$ ipython --no-banner

In [1]: import numpy as np

In [2]: import numpy.linalg as la

In [3]: np.set_printoptions(suppress=True, linewidth=160)

In [4]: J = np.load("case18.npy")

In [5]: J
Out[5]: 
array([[ 0,  0,  2,  1,  0,  3,  2],
       [ 1, -3,  0,  1,  2,  3, -1],
       [-3, -1, -1,  3,  2, -2,  0],
       [ 0,  2,  1, -1,  2, -3,  3],
       [ 2, -2,  2,  3, -2,  0,  0],
       [ 2,  2, -3,  1, -2, -2, -2],
       [ 3, -1,  0, -2,  3, -2,  1],
       [ 2, -3, -1,  0, -2, -1, -1],
       [-1,  1,  1, -3,  0, -2,  2],
       [-1,  0, -1,  0,  1, -3, -1],
       [ 0,  1, -3,  3,  2,  2,  2]])

In [6]: P = J @ la.solve(J.T @ J, J.T)

In [7]: la.matrix_rank(np.eye(11) - P)
Out[7]: np.int64(4)

In [8]: np.trace(P)
Out[8]: np.float64(7.0)

In [9]: A2 = np.c_[J[:, :1] @ np.array([[1]]), np.array([3, 0, 2, 3, 3, 1, 1, 0, -1, 0, -1])]

In [10]: A2
Out[10]: 
array([[ 0,  3],
       [ 1,  0],
       [-3,  2],
       [ 0,  3],
       [ 2,  3],
       [ 2,  1],
       [ 3,  1],
       [ 2,  0],
       [-1, -1],
       [-1,  0],
       [ 0, -1]])

In [11]: np.round(la.norm(la.qr(J)[0].T @ A2, axis=0) ** 2 / ((A2 ** 2).sum(axis=0) + 1e-12), 3)
Out[11]: array([1.  , 0.79])

In [12]: np.round(la.lstsq(J, A2[:, 0])[0], 3) + 0
Out[12]: array([1., 0., 0., 0., 0., 0., 0.])

In [13]: P = A2 @ la.solve(A2.T @ A2, A2.T)

In [14]: np.round(la.eigvalsh(P), 3) + 0
Out[14]: array([0., 0., 0., 0., 0., 0., 0., 0., 0., 1., 1.])

In [15]: la.matrix_rank(np.eye(11) - P)
Out[15]: np.int64(9)

In [16]: u = np.array([1, 0, -2])

In [17]: np.convolve(J[0], u)
Out[17]: array([ 0,  0,  2,  1, -4,  1,  2, -6, -4])

In [18]: np.correlate(J[0], J[6], "full")
Out[18]: array([ 0,  0,  2, -3,  4,  2, -6,  3,  5, -1, -3,  7,  6])

In [19]: np.polyval(u, J[0])
Out[19]: array([-2, -2,  2, -1, -2,  7,  2])

In [20]: M = np.load("run17.npy")

In [21]: M
Out[21]: 
array([[0, 0, 1],
       [1, 0, 0],
       [0, 1, 0]])

In [22]: # a transition matrix

In [23]: rng = np.random.default_rng(60)

In [24]: labels = rng.permutation(3)

In [25]: A2 = M[:, labels] * rng.choice([-1, 1], 3)

In [26]: A2
Out[26]: 
array([[-1,  0,  0],
       [ 0, -1,  0],
       [ 0,  0,  1]])

In [27]: Uu, _, vt = la.svd(M.T @ A2)

In [28]: np.round(la.lstsq(M, A2)[0], 3)
Out[28]: 
array([[ 0., -1.,  0.],
       [ 0.,  0.,  1.],
       [-1.,  0.,  0.]])

In [29]: labels
Out[29]: array([2, 0, 1])

In [30]: Uu @ vt
Out[30]: 
array([[ 0., -1.,  0.],
       [ 0.,  0.,  1.],
       [-1.,  0.,  0.]])

In [31]: u = np.array([9, -8])

In [32]: np.cross(M[2, :3], M[0, :3])
Out[32]: array([1, 0, 0])

In [33]: np.array([np.convolve(row, u, "same") for row in M])
Out[33]: 
array([[ 0,  0,  9],
       [ 9, -8,  0],
       [ 0,  9, -8]])

In [34]: np.convolve(M[2], u)
Out[34]: array([ 0,  9, -8,  0])

In [35]: round(la.eigvals(M).sum().real, 3)
Out[35]: np.float64(0.0)

In [36]: np.kron(np.eye(2, dtype=int), M)
Out[36]: 
array([[0, 0, 1, 0, 0, 0],
       [1, 0, 0, 0, 0, 0],
       [0, 1, 0, 0, 0, 0],
       [0, 0, 0, 0, 0, 1],
       [0, 0, 0, 1, 0, 0],
       [0, 0, 0, 0, 1, 0]])

In [37]: round(float(la.det(M.T)), 3)
Out[37]: 1.0

In [38]: np.round(np.poly(M), 3) + 0
Out[38]: array([ 1.,  0.,  0., -1.])

In [39]: feats = np.load("layer7.npy")

In [40]: feats
Out[40]: 
array([[  0,  13,   0, -15,  -8,   7,  -2,   3,   2,   1],
       [-13,   0,  10,  -3,  -4,  -5,  -4,  -5,  -6,  14],
       [  0, -10,   0,   3,  -5,   7,  -5,   0,   2,   8],
       [ 15,   3,  -3,   0,   0,  -9,   1,  -7,  -9,  18],
       [  8,   4,   5,   0,   0,  -4,  14,  -2,  -1,  14],
       [ -7,   5,  -7,   9,   4,   0, -11,  -8,   8,  -2],
       [  2,   4,   5,  -1, -14,  11,   0,   6,   5,   4],
       [ -3,   5,   0,   7,   2,   8,  -6,   0,  10,  -1],
       [ -2,   6,  -2,   9,   1,  -8,  -5, -10,   0,   2],
       [ -1, -14,  -8, -18, -14,   2,  -4,   1,  -2,   0]])

In [41]: # antisymmetric, zero diagonal

In [42]: x0 = np.array([-3, -3, 0, 0, -2, 0, 4, -2, 4, -3])

In [43]: target = feats @ x0

In [44]: beta, lr = np.zeros(10), 1 / la.norm(feats, 2) ** 2

In [45]: for i in range(40):
    ...:     beta -= lr * feats.T @ (feats @ beta - target)
    ...:     if i % 10 == 0: print(i, round(la.norm(feats @ beta - target), 3))
    ...: 
0 67.138
10 32.016
20 19.282
30 11.667

In [46]: round(la.cond(feats), 3)
Out[46]: np.float64(32.483)

In [47]: beta.round(3)
Out[47]: array([-3.165, -2.78 , -0.452,  0.224, -1.784, -0.258,  3.507, -0.658,  3.592, -2.58 ])

In [48]: (feats - feats.T) / 2
Out[48]: 
array([[  0.,  13.,   0., -15.,  -8.,   7.,  -2.,   3.,   2.,   1.],
       [-13.,   0.,  10.,  -3.,  -4.,  -5.,  -4.,  -5.,  -6.,  14.],
       [  0., -10.,   0.,   3.,  -5.,   7.,  -5.,   0.,   2.,   8.],
       [ 15.,   3.,  -3.,   0.,   0.,  -9.,   1.,  -7.,  -9.,  18.],
       [  8.,   4.,   5.,   0.,   0.,  -4.,  14.,  -2.,  -1.,  14.],
       [ -7.,   5.,  -7.,   9.,   4.,   0., -11.,  -8.,   8.,  -2.],
       [  2.,   4.,   5.,  -1., -14.,  11.,   0.,   6.,   5.,   4.],
       [ -3.,   5.,   0.,   7.,   2.,   8.,  -6.,   0.,  10.,  -1.],
       [ -2.,   6.,  -2.,   9.,   1.,  -8.,  -5., -10.,   0.,   2.],
       [ -1., -14.,  -8., -18., -14.,   2.,  -4.,   1.,  -2.,   0.]])

In [49]: np.allclose(feats, feats.T)
Out[49]: False

In [50]: np.allclose(feats @ feats.T, feats.T @ feats)
Out[50]: True

In [51]: la.matrix_power(feats, 2)
Out[51]: 
array([[-525,  -37,   64,   47,   -2,   90, -288,  -31,  139, -221],
       [ -37, -592,  -96, -157, -122,   14,  -24,   80, -113,  -56],
       [  64,  -96, -276,  -28,   28,  -12, -146,  -59,   53, -186],
       [  47, -157,  -28, -779, -442,  132,   87,  216, -167,   44],
       [  -2, -122,   28, -442, -518,  245,  -52,  144,   -8,  168],
       [  90,   14,  -12,  132,  245, -473,  110, -265, -274,  205],
       [-288,  -24, -146,   87,  -52,  110, -440, -113,  153, -134],
       [ -31,   80,  -59,  216,  144, -265, -113, -288,  -65,  201],
       [ 139, -113,   53, -167,   -8, -274,  153,  -65, -319,  248],
       [-221,  -56, -186,   44,  168,  205, -134,  201,  248, -806]])

In [52]: np.round(np.sort(np.abs(la.eigvals(feats))), 3)
Out[52]: array([ 1.138,  1.138,  8.233,  8.233, 19.893, 19.893, 26.014, 26.014, 36.966, 36.966])

In [53]: round(float(np.abs(la.eigvals(feats)).max()), 3)
Out[53]: 36.966

In [54]: labels = rng.permutation(10)

In [55]: labels
Out[55]: array([1, 0, 7, 3, 6, 4, 8, 2, 9, 5])

In [56]: A2 = feats[labels][:, labels]

In [57]: np.round(np.sort(np.abs(la.eigvals(A2))), 3)
Out[57]: array([ 1.138,  1.138,  8.233,  8.233, 19.893, 19.893, 26.014, 26.014, 36.966, 36.966])

In [58]: np.diag(A2)
Out[58]: array([0, 0, 0, 0, 0, 0, 0, 0, 0, 0])

In [59]: np.allclose(A2, feats)
Out[59]: False

In [60]: np.trace(A2)
Out[60]: np.int64(0)

In [61]: A2
Out[61]: 
array([[  0, -13,  -5,  -3,  -4,  -4,  -6,  10,  14,  -5],
       [ 13,   0,   3, -15,  -2,  -8,   2,   0,   1,   7],
       [  5,  -3,   0,   7,  -6,   2,  10,   0,  -1,   8],
       [  3,  15,  -7,   0,   1,   0,  -9,  -3,  18,  -9],
       [  4,   2,   6,  -1,   0, -14,   5,   5,   4,  11],
       [  4,   8,  -2,   0,  14,   0,  -1,   5,  14,  -4],
       [  6,  -2, -10,   9,  -5,   1,   0,  -2,   2,  -8],
       [-10,   0,   0,   3,  -5,  -5,   2,   0,   8,   7],
       [-14,  -1,   1, -18,  -4, -14,  -2,  -8,   0,   2],
       [  5,  -7,  -8,   9, -11,   4,   8,  -7,  -2,   0]])

In [62]: def softmax(z):
    ...:     e = np.exp(z - z.max(axis=-1, keepdims=True))
    ...:     return e / e.sum(axis=-1, keepdims=True)
    ...: 

In [63]: np.round(softmax(feats[4]), 3) + 0
Out[63]: array([0.001, 0.   , 0.   , 0.   , 0.   , 0.   , 0.499, 0.   , 0.   , 0.499])

In [64]: np.round(softmax(feats[4] + -3), 3) + 0
Out[64]: array([0.001, 0.   , 0.   , 0.   , 0.   , 0.   , 0.499, 0.   , 0.   , 0.499])

In [65]: S = feats @ feats.T / np.sqrt(10)

In [66]: np.round(softmax(S)[4] @ feats, 3) + 0
Out[66]: array([ 8.,  4.,  5.,  0.,  0., -4., 14., -2., -1., 14.])

In [67]: np.round(softmax(S), 3) + 0
Out[67]: 
array([[1.   , 0.   , 0.   , 0.   , 0.   , 0.   , 0.   , 0.   , 0.   , 0.   ],
       [0.   , 1.   , 0.   , 0.   , 0.   , 0.   , 0.   , 0.   , 0.   , 0.   ],
       [0.   , 0.   , 1.   , 0.   , 0.   , 0.   , 0.   , 0.   , 0.   , 0.   ],
       [0.   , 0.   , 0.   , 1.   , 0.   , 0.   , 0.   , 0.   , 0.   , 0.   ],
       [0.   , 0.   , 0.   , 0.   , 1.   , 0.   , 0.   , 0.   , 0.   , 0.   ],
       [0.   , 0.   , 0.   , 0.   , 0.   , 1.   , 0.   , 0.   , 0.   , 0.   ],
       [0.   , 0.   , 0.   , 0.   , 0.   , 0.   , 1.   , 0.   , 0.   , 0.   ],
       [0.   , 0.   , 0.   , 0.   , 0.   , 0.001, 0.   , 0.999, 0.   , 0.   ],
       [0.   , 0.   , 0.   , 0.   , 0.   , 0.   , 0.   , 0.   , 1.   , 0.   ],
       [0.   , 0.   , 0.   , 0.   , 0.   , 0.   , 0.   , 0.   , 0.   , 1.   ]])

In [68]: softmax(S).round(6).argmax(axis=1)
Out[68]: array([0, 1, 2, 3, 4, 5, 6, 7, 8, 9])

In [69]: x0 = np.array([1, 0, -1, 0, -1, 1, 1, -1, 0, 2])

In [70]: np.round(la.eigvals(feats).real, 3) + 0
Out[70]: array([0., 0., 0., 0., 0., 0., 0., 0., 0., 0.])

In [71]: x0 @ feats @ x0
Out[71]: np.int64(0)

In [72]: q = la.solve(np.eye(10) - feats, np.eye(10) + feats)

In [73]: round(float(la.det(q)), 3)
Out[73]: 1.0

In [74]: W2 = np.sign(np.array([[0, 0, -3, -1], [-3, -2, 2, 3], [3, -3, 3, -1], [3, -3, 2, -1]]))

In [75]: A2 = (np.tril(W2, -1) + np.eye(4)) @ (np.triu(W2, 1) + np.eye(4))

In [76]: w = np.array([0, 2, -2, -2])

In [77]: X = np.rint(A2 * w @ la.inv(A2)) + 0

In [78]: X
Out[78]: 
array([[  0.,   2.,  -2.,   4.],
       [  2.,  -4.,   6., -12.],
       [ -2.,   2.,  -8.,  12.],
       [ -2.,   2.,  -6.,  10.]])

In [79]: rk = la.matrix_rank(X)

In [80]: rk
Out[80]: np.int64(3)

In [81]: N = la.svd(X)[2][rk:].T

In [82]: [int(la.matrix_rank(np.delete(X, i, axis=0))) for i in range(4)]
Out[82]: [3, 3, 3, 3]

In [83]: [int(la.matrix_rank(X[:i])) for i in range(1, len(X) + 1)]
Out[83]: [1, 2, 3, 3]

In [84]: np.allclose(X @ N, 0)
Out[84]: True

In [85]: np.round(X @ N, 3) + 0
Out[85]: 
array([[0.],
       [0.],
       [0.],
       [0.]])

In [86]: la.matrix_rank(X.T @ X), la.matrix_rank(X @ X.T)
Out[86]: (np.int64(3), np.int64(3))

In [87]: Uu, s, vt = la.svd(X)

In [88]: s.round(3) + 0
Out[88]: array([24.046,  2.276,  0.774,  0.   ])

In [89]: np.argmax(s[:-1] / (s[1:] + 1e-6)) + 1
Out[89]: np.int64(3)

In [90]: A2 = Uu[:, :3] @ np.diag(s[:3]) @ vt[:3]

In [91]: round(np.abs(X - A2).max(), 3)
Out[91]: np.float64(0.0)

In [92]: la.matrix_rank(X, rtol=0.05)
Out[92]: np.int64(2)

In [93]: A2.round(3) + 0
Out[93]: 
array([[  0.,   2.,  -2.,   4.],
       [  2.,  -4.,   6., -12.],
       [ -2.,   2.,  -8.,  12.],
       [ -2.,   2.,  -6.,  10.]])

In [94]: la.matrix_rank(A2)
Out[94]: np.int64(3)

In [95]: labels = rng.permutation(4)

In [96]: labels
Out[96]: array([1, 3, 0, 2])

In [97]: A2 = X[labels][:, labels]

In [98]: np.diag(A2)
Out[98]: array([-4., 10.,  0., -8.])

In [99]: np.trace(A2)
Out[99]: np.float64(-2.0)

In [100]: np.round(np.sort(np.abs(la.eigvals(A2))), 3) + 0
Out[100]: array([0., 2., 2., 2.])

In [101]: np.allclose(A2, X)
Out[101]: False

In [102]: round(la.det(A2), 3), np.round(la.det(X[labels]), 3)
Out[102]: (np.float64(-0.0), np.float64(0.0))

In [103]: A2
Out[103]: 
array([[ -4., -12.,   2.,   6.],
       [  2.,  10.,  -2.,  -6.],
       [  2.,   4.,   0.,  -2.],
       [  2.,  12.,  -2.,  -8.]])

In [104]: C2 = feats.T @ feats

In [105]: np.trace(C2), (feats ** 2).sum()
Out[105]: (np.int64(5016), np.int64(5016))

In [106]: np.round(la.eigvalsh(C2)[::-1], 3)
Out[106]: array([1366.486, 1366.486,  676.703,  676.703,  395.739,  395.739,   67.777,   67.777,    1.295,    1.295])

In [107]: la.matrix_rank(C2)
Out[107]: np.int64(10)

In [108]: C2
Out[108]: 
array([[ 525,   37,  -64,  -47,    2,  -90,  288,   31, -139,  221],
       [  37,  592,   96,  157,  122,  -14,   24,  -80,  113,   56],
       [ -64,   96,  276,   28,  -28,   12,  146,   59,  -53,  186],
       [ -47,  157,   28,  779,  442, -132,  -87, -216,  167,  -44],
       [   2,  122,  -28,  442,  518, -245,   52, -144,    8, -168],
       [ -90,  -14,   12, -132, -245,  473, -110,  265,  274, -205],
       [ 288,   24,  146,  -87,   52, -110,  440,  113, -153,  134],
       [  31,  -80,   59, -216, -144,  265,  113,  288,   65, -201],
       [-139,  113,  -53,  167,    8,  274, -153,   65,  319, -248],
       [ 221,   56,  186,  -44, -168, -205,  134, -201, -248,  806]])

In [109]: (feats @ feats.T).shape
Out[109]: (10, 10)
